In [1]: import numpy as np

In [2]: import numpy.linalg as la

In [3]: np.set_printoptions(precision=3, suppress=True, linewidth=140)

In [4]: J = np.load("sample18.npy")

In [5]: J
Out[5]: 
array([[0., 0., 0., 4., 2., 2., 2., 1.],
       [0., 0., 0., 6., 4., 4., 6., 4.],
       [0., 0., 0., 2., 4., 2., 1., 9.],
       [4., 6., 2., 0., 0., 0., 0., 0.],
       [2., 4., 4., 0., 0., 0., 0., 0.],
       [2., 4., 2., 0., 0., 0., 0., 0.],
       [2., 6., 1., 0., 0., 0., 0., 0.],
       [1., 4., 9., 0., 0., 0., 0., 0.]])

In [6]: # equal to its transpose

In [7]: vals, evecs = la.eigh(J)

In [8]: vec = np.array([5, 8, 2, 7, 6, 0, 2, 2])

In [9]: round(float(vec @ J @ vec / (vec @ vec)), 3), np.round(vals[0], 3), np.round(vals[-1], 3)
Out[9]: (11.118, np.float64(-14.58), np.float64(14.58))

In [10]: (np.sign(evecs[:, -1].round(6)) == np.sign(evecs[0, -1].round(6))).astype(int)
Out[10]: array([1, 1, 1, 1, 1, 1, 1, 1])

In [11]: mat = np.load("arr.npy")

In [12]: mat
Out[12]: 
array([[12,  8,  4,  4, 12,  8, 10,  6],
       [ 8,  8,  2,  4,  8,  6,  6,  4],
       [ 4,  2,  2,  2,  4,  3,  4,  1],
       [ 4,  4,  2,  4,  4,  4,  4,  0],
       [12,  8,  4,  4, 12,  8, 10,  6],
       [ 8,  6,  3,  4,  8,  6,  7,  3],
       [10,  6,  4,  4, 10,  7,  9,  4],
       [ 6,  4,  1,  0,  6,  3,  4,  5]])

In [13]: # column 4 repeats column 0

In [14]: vals, evecs = la.eigh(mat)

In [15]: vec = np.array([3, -1, 0, -2, 1, 3, 2, -3])

In [16]: vec @ mat @ vec
Out[16]: np.int64(313)

In [17]: np.round(evecs * np.maximum(vals, 0) @ evecs.T, 3) + 0
Out[17]: 
array([[12.,  8.,  4.,  4., 12.,  8., 10.,  6.],
       [ 8.,  8.,  2.,  4.,  8.,  6.,  6.,  4.],
       [ 4.,  2.,  2.,  2.,  4.,  3.,  4.,  1.],
       [ 4.,  4.,  2.,  4.,  4.,  4.,  4.,  0.],
       [12.,  8.,  4.,  4., 12.,  8., 10.,  6.],
       [ 8.,  6.,  3.,  4.,  8.,  6.,  7.,  3.],
       [10.,  6.,  4.,  4., 10.,  7.,  9.,  4.],
       [ 6.,  4.,  1.,  0.,  6.,  3.,  4.,  5.]])

In [18]: np.round(evecs * np.abs(vals) @ evecs.T, 3) + 0
Out[18]: 
array([[12.,  8.,  4.,  4., 12.,  8., 10.,  6.],
       [ 8.,  8.,  2.,  4.,  8.,  6.,  6.,  4.],
       [ 4.,  2.,  2.,  2.,  4.,  3.,  4.,  1.],
       [ 4.,  4.,  2.,  4.,  4.,  4.,  4.,  0.],
       [12.,  8.,  4.,  4., 12.,  8., 10.,  6.],
       [ 8.,  6.,  3.,  4.,  8.,  6.,  7.,  3.],
       [10.,  6.,  4.,  4., 10.,  7.,  9.,  4.],
       [ 6.,  4.,  1.,  0.,  6.,  3.,  4.,  5.]])
